>>> import numpy as np
>>> from numpy import linalg as LA
>>> np.set_printoptions(suppress=True, linewidth=140)
>>> X = np.load("layer0.npy")
>>> X
array([[ 0.,  1.,  2.,  1.,  0.,  0.],
       [-2., -2.,  1., -1.,  0.,  0.],
       [ 2.,  0.,  0.,  1.,  0.,  0.],
       [ 1.,  0.,  2.,  2.,  0.,  0.],
       [ 0.,  0.,  0.,  0.,  9.,  0.],
       [ 0.,  0.,  0.,  0.,  7.,  8.]])
>>> B = np.array([[0, 2, 2],
...     [0, 1, 1],
...     [3, 3, -2],
...     [-3, -2, 1],
...     [-3, -3, -1],
...     [2, 0, 2]])
>>> np.vstack([X, B.T]).shape
(9, 6)
>>> X @ B
array([[  3.,   5.,  -2.],
       [  6.,  -1.,  -9.],
       [ -3.,   2.,   5.],
       [  0.,   4.,   0.],
       [-27., -27.,  -9.],
       [ -5., -21.,   9.]])
>>> np.einsum("ij->j", X)
array([ 1., -1.,  5.,  3., 16.,  8.])
>>> np.einsum("ik,kj->ij", X, B)
array([[  3.,   5.,  -2.],
       [  6.,  -1.,  -9.],
       [ -3.,   2.,   5.],
       [  0.,   4.,   0.],
       [-27., -27.,  -9.],
       [ -5., -21.,   9.]])
>>> np.einsum("ij,ij->i", X, X)
array([  6.,  10.,   5.,   9.,  81., 113.])
>>> B = X / np.sqrt((X ** 2).mean(axis=1, keepdims=True))
>>> B[5].round(1)
array([0. , 0. , 0. , 0. , 1.6, 1.8])
>>> np.round(LA.norm(B, axis=1), 1)
array([2.4, 2.4, 2.4, 2.4, 2.4, 2.4])
>>> x0 = np.array([-4, -2, -3, 3, -1, -4])
>>> target = X @ x0
>>> target
array([ -5.,   6.,  -5.,  -4.,  -9., -39.])
>>> np.round(LA.solve(X, X[:, 2]), 1) + 0
array([0., 0., 1., 0., 0., 0.])
>>> np.round(LA.solve(X, target), 1)
array([-4., -2., -3.,  3., -1., -4.])
>>> np.round(LA.solve(X.T, X[4]), 1)
array([ 0., -0.,  0.,  0.,  1.,  0.])
>>> np.round(LA.solve(X, -3 * target), 1)
array([12.,  6.,  9., -9.,  3., 12.])
>>> A = np.array([[-3, -3, -3, 0],
...     [3, -2, -3, -3],
...     [5, 5, 0, 1],
...     [2, 2, -3, 3],
...     [4, 4, -4, 5],
...     [2, -4, 4, -2],
...     [1, 2, 1, 4],
...     [-5, 0, -4, -1]])
>>> A[-1] = A[0] + 5 * A[1]
>>> A
array([[ -3,  -3,  -3,   0],
       [  3,  -2,  -3,  -3],
       [  5,   5,   0,   1],
       [  2,   2,  -3,   3],
       [  4,   4,  -4,   5],
       [  2,  -4,   4,  -2],
       [  1,   2,   1,   4],
       [ 12, -13, -18, -15]])
>>> # row 7 is much longer than the rest
>>> proj = A @ LA.solve(A.T @ A, A.T)
>>> proj.round(1) + 0
array([[ 0.4, -0.1, -0.5,  0.1,  0.1, -0.1,  0. ,  0.1],
       [-0.1,  0.1,  0.1,  0. ,  0. ,  0. ,  0. ,  0.2],
       [-0.5,  0.1,  0.6,  0. ,  0.1, -0.1,  0. ,  0. ],
       [ 0.1,  0. ,  0. ,  0.2,  0.4, -0.1,  0.2,  0. ],
       [ 0.1,  0. ,  0.1,  0.4,  0.6, -0.1,  0.3,  0. ],
       [-0.1,  0. , -0.1, -0.1, -0.1,  0.9,  0.3,  0. ],
       [ 0. ,  0. ,  0. ,  0.2,  0.3,  0.3,  0.3, -0.1],
       [ 0.1,  0.2,  0. ,  0. ,  0. ,  0. , -0.1,  1. ]])
>>> LA.matrix_rank(np.eye(8) - proj)
np.int64(4)
>>> A.reshape(-1, 2)
array([[ -3,  -3],
       [ -3,   0],
       [  3,  -2],
       [ -3,  -3],
       [  5,   5],
       [  0,   1],
       [  2,   2],
       [ -3,   3],
       [  4,   4],
       [ -4,   5],
       [  2,  -4],
       [  4,  -2],
       [  1,   2],
       [  1,   4],
       [ 12, -13],
       [-18, -15]])
>>> A.reshape(2, -1)
array([[ -3,  -3,  -3,   0,   3,  -2,  -3,  -3,   5,   5,   0,   1,   2,   2,  -3,   3],
       [  4,   4,  -4,   5,   2,  -4,   4,  -2,   1,   2,   1,   4,  12, -13, -18, -15]])
>>> blk = A.reshape(8, 2, -1)
>>> np.swapaxes(blk, 1, 2)[4]
array([[ 4, -4],
       [ 4,  5]])
>>> np.einsum("ihd,ihd->ih", blk, blk)
array([[ 18,   9],
       [ 13,  18],
       [ 50,   1],
       [  8,  18],
       [ 32,  41],
       [ 20,  20],
       [  5,  17],
       [313, 549]])
>>> rng = np.random.default_rng(49521)
>>> B = A + rng.integers(-2, 3, (8, 1)) @ rng.integers(-2, 3, (1, 4))
>>> B
array([[ -1,  -3,  -2,   0],
       [  3,  -2,  -3,  -3],
       [  7,   5,   1,   1],
       [  2,   2,  -3,   3],
       [  6,   4,  -3,   5],
       [  6,  -4,   6,  -2],
       [  1,   2,   1,   4],
       [  8, -13, -20, -15]])
>>> np.round(LA.svd(B - A, compute_uv=False), 1) + 0
array([7.4, 0. , 0. , 0. ])
>>> lab = rng.permutation(4)
>>> B = A[:, lab] * rng.choice([-1, 1], 4)
>>> B
array([[ 0, -3,  3,  3],
       [ 3,  3,  2,  3],
       [-1,  5, -5,  0],
       [-3,  2, -2,  3],
       [-5,  4, -4,  4],
       [ 2,  2,  4, -4],
       [-4,  1, -2, -1],
       [15, 12, 13, 18]])
>>> Uu, _, vt = LA.svd(A.T @ B)
>>> np.round(Uu @ vt, 1) + 0
array([[ 0.,  1.,  0.,  0.],
       [ 0.,  0., -1.,  0.],
       [ 0.,  0.,  0., -1.],
       [-1.,  0.,  0.,  0.]])
>>> np.round(LA.lstsq(A, B)[0], 1) + 0
array([[ 0.,  1.,  0.,  0.],
       [ 0.,  0., -1.,  0.],
       [ 0.,  0.,  0., -1.],
       [-1.,  0.,  0.,  0.]])
>>> E = np.array([[1, 0, 0, 0, 0, 0],
...     [0, 1, 0, 0, 0, 0],
...     [-2, 0, 1, 0, 0, 0],
...     [1, 0, 1, 1, 0, 0],
...     [2, 2, 0, 2, 1, 0],
...     [2, 0, 1, -1, -2, 1]])
>>> E
array([[ 1,  0,  0,  0,  0,  0],
       [ 0,  1,  0,  0,  0,  0],
       [-2,  0,  1,  0,  0,  0],
       [ 1,  0,  1,  1,  0,  0],
       [ 2,  2,  0,  2,  1,  0],
       [ 2,  0,  1, -1, -2,  1]])
>>> # triangular: eigenvalues sit on the diagonal
>>> G = E.T @ E
>>> np.round(LA.svd(E, compute_uv=False) ** 2, 1) + 0
array([17.4, 11.7,  3.2,  1.6,  0.1,  0. ])
>>> (E @ E.T).shape
(6, 6)
>>> np.abs(E).max()
np.int64(2)
>>> E.sum(axis=1)
array([ 1,  1, -1,  3,  7,  1])
>>> round(float(LA.norm(E)), 1)
5.8
>>> np.unravel_index(np.abs(E).argmax(), E.shape)
(np.int64(2), np.int64(0))
